$ ipython --no-banner

In [1]: import numpy as np

In [2]: np.set_printoptions(precision=2, suppress=True, linewidth=100)

In [3]: tidy = lambda a: np.round(a, 2) + 0

In [4]: J = np.load("test12.npy")

In [5]: J
Out[5]: 
array([[ 0,  4,  9, -1,  0,  0,  0,  0],
       [ 0,  0,  0,  0,  1,  0, -1,  0],
       [ 0,  0,  5,  6,  0, -1,  0,  0],
       [ 0, -6,  7,  0,  5,  1,  0,  0],
       [-6,  2,  3,  2,  1,  0,  0,  0],
       [ 0, -4,  6,  9,  3,  0,  0,  9]])

In [6]: out = J / np.sqrt((J ** 2).mean(axis=1, keepdims=True))

In [7]: tidy(np.linalg.norm(out, axis=1))
Out[7]: array([2.83, 2.83, 2.83, 2.83, 2.83, 2.83])

In [8]: tidy(out[4])
Out[8]: array([-2.31,  0.77,  1.15,  0.77,  0.38,  0.  ,  0.  ,  0.  ])

In [9]: np.linalg.matrix_rank(out) == np.linalg.matrix_rank(J)
Out[9]: np.True_

In [10]: tidy(np.linalg.norm(J, 2))
Out[10]: np.float64(17.96)

In [11]: tidy(np.linalg.norm(J[4], 1)), tidy(np.linalg.norm(J[4], np.inf))
Out[11]: (np.float64(14.0), np.float64(6.0))

In [12]: np.linalg.norm(J, axis=1).argmax()
Out[12]: np.int64(5)

In [13]: tidy(np.linalg.norm(J[4] - J[1]))
Out[13]: np.float64(7.35)

In [14]: tidy(np.linalg.norm(J, "nuc"))
Out[14]: np.float64(47.7)

In [15]: out = np.array([[0, 3, 2],
    ...:     [0, 0, 2],
    ...:     [1, 0, 0],
    ...:     [2, 2, 0],
    ...:     [0, 2, 3],
    ...:     [1, 2, 2],
    ...:     [1, 0, 0],
    ...:     [1, 2, 0]])

In [16]: np.einsum("ij->j", J)
Out[16]: array([-6, -4, 30, 16, 10,  0, -1,  9])

In [17]: J @ out
Out[17]: 
array([[  7,  -2,   8],
       [ -1,   2,   3],
       [ 16,  10,  -2],
       [  8,  12,   5],
       [  7, -12,  -5],
       [ 33,  42,   1]])

In [18]: np.einsum("ij,ij->i", J, J)
Out[18]: array([ 98,   2,  62, 111,  54, 223])

In [19]: T = np.stack([J, 5 * J, J[::-1]])

In [20]: T.sum(axis=0)
Out[20]: 
array([[  0,  20,  60,   3,   3,   0,   0,   9],
       [ -6,   2,   3,   2,   7,   0,  -6,   0],
       [  0,  -6,  37,  36,   5,  -5,   0,   0],
       [  0, -36,  47,   6,  30,   5,   0,   0],
       [-36,  12,  18,  12,   7,   0,  -1,   0],
       [  0, -20,  45,  53,  18,   0,   0,  54]])

In [21]: T.shape
Out[21]: (3, 6, 8)

In [22]: arr = np.loadtxt("block11.csv", delimiter=",")

In [23]: tidy(arr)
Out[23]: 
array([[-11.82,   5.73,   4.02, -12.42,  19.93,   1.8 ,  13.89,   8.52,  -6.44],
       [-16.49,   4.57,   9.11, -12.17,  16.35,   6.18,  17.07,  18.66,  -2.37],
       [ 16.67,   0.65, -14.14,   4.13,   3.79,  -7.1 , -16.44, -23.37,  -2.82],
       [ -0.46,  18.85,  -3.69,  -6.27,  27.22,  -9.17,   1.76, -13.42,  -5.67],
       [-31.48,  22.64, -14.61,   9.15,   5.02,   3.32,  19.4 ,  12.09,   2.81],
       [ 22.95, -13.55,  -8.65,   2.83,  -6.5 ,  -1.4 , -21.04, -16.73,  -0.31],
       [  1.79,   8.77,   3.54,  -9.26,  21.46,  -3.84,   1.1 ,  -4.61,  -3.59],
       [-10.1 ,   1.87,   4.78,  -8.51,  11.52,   4.79,  10.36,  12.1 ,  -1.82],
       [ -5.46,  -7.84,   0.97,   4.64, -12.74,  11.39,  -0.04,  17.21,   9.04],
       [ 15.7 ,  -8.52,  12.49, -10.2 ,   8.97,   1.76, -10.14,   0.16,   1.75],
       [  4.22,  13.89,   4.01, -11.36,  29.15,  -7.85,   0.13, -10.55,  -5.42],
       [ 14.69,  -5.63,   4.2 ,  -9.66,  12.4 ,  -2.08,  -8.89,  -8.25,  -3.77],
       [-25.64,  14.06, -13.07,  14.63,  -8.82,   7.84,  11.7 ,  16.13,   9.57],
       [  5.77,  -7.09,   0.58,   3.02,  -7.26,   5.85,  -8.24,   4.89,   6.95],
       [-37.11,  16.15,  -8.56,   8.63,  -2.54,  10.61,  23.81,  26.62,   6.74],
       [ 15.29,  -0.24,  -3.77,  11.47,  -9.67,   0.72, -20.32,  -7.17,  12.57],
       [ -4.52,  29.12,   1.01, -15.57,  46.65, -14.36,   9.48, -16.25, -11.83],
       [ 11.  ,  -5.31,  -5.47,   0.33,   0.53,  -0.39, -10.46,  -8.49,  -0.4 ],
       [-14.81,  16.53, -16.91,  23.43, -15.3 ,   4.57,  -1.59,   6.  ,  15.88],
       [ 20.02, -24.57,  -0.08,  -5.41,  -7.42,   4.77, -14.72,  -4.3 ,  -2.71],
       [ 16.  , -18.25,  -9.9 ,   9.34, -20.66,   5.67, -18.75,  -4.95,   5.62],
       [ 12.52,  -2.53,  10.34, -10.65,  14.51,  -0.78,  -7.24,  -2.57,  -0.23],
       [ -0.3 ,  13.79,  -4.54,  -0.87,  15.77,  -5.  ,  -1.14,  -8.37,  -0.67],
       [  8.42, -13.56,  17.24,  -9.17,   0.49,   9.16,  -5.14,  15.06,   6.37],
       [  2.12,   6.91, -37.  ,  25.17, -17.42,  -4.41, -14.15, -23.04,   2.6 ],
       [  9.01,  -3.04, -13.01,   9.09,  -8.12,   0.05, -12.98, -10.07,   3.28],
       [ 25.58, -16.03, -10.29,   0.66,  -4.7 ,  -2.77, -21.77, -20.68,  -3.85],
       [-21.03,   7.55,  -1.16,   0.03,   3.69,   7.64,  14.97,  18.45,   2.94],
       [ 31.23,  -6.37, -16.4 ,  11.01,  -7.75,  -7.59, -31.65, -31.29,   2.52],
       [  3.25, -29.64,  -1.14,   2.71, -26.36,  16.56,  -5.37,  18.05,   5.16],
       [  2.87, -15.23,   6.15,  -4.52,  -5.95,   9.82,  -2.11,  13.17,   3.1 ],
       [  4.93, -13.7 , -14.8 ,  15.42, -26.39,   8.49, -12.75,   1.73,   8.55],
       [ -0.67,  -8.37, -10.63,   8.43, -14.56,   6.94,  -4.89,   3.95,   4.4 ],
       [ 11.88,   3.72,  -7.46,  -3.84,  14.6 ,  -7.37,  -8.9 , -18.77,  -6.17],
       [-16.23,  12.16,  11.92,  -6.58,  14.69,   5.85,  13.36,  20.16,   5.64],
       [  5.73,   7.79,  -3.3 ,   8.43,  -0.92,  -0.34, -11.12,  -4.02,   9.9 ],
       [-18.54,   0.59,   8.37,  -2.8 ,  -0.08,  12.34,  13.75,  27.6 ,   6.91],
       [ 12.07,  -1.22,   1.77,  -0.42,   3.62,  -0.29, -11.7 ,  -5.2 ,   4.2 ],
       [-10.94,   2.81,  -2.24,  -7.6 ,  12.53,   2.41,  11.19,   6.07,  -6.04],
       [ -4.06, -20.55,  -7.48,  -0.01, -15.06,  11.7 ,   2.45,  12.08,  -2.22],
       [  3.69, -34.63, -17.06,  13.18, -41.07,  16.97,  -9.84,  11.13,   4.35],
       [-45.03,  38.06,  -3.4 ,  13.03,   7.31,   7.22,  26.85,  29.37,  15.46]])

In [24]: # rank 5

In [25]: [round(float(x), 2) for x in np.linalg.svd(arr, compute_uv=False)[:3]]
Out[25]: [174.79, 140.93, 100.71]
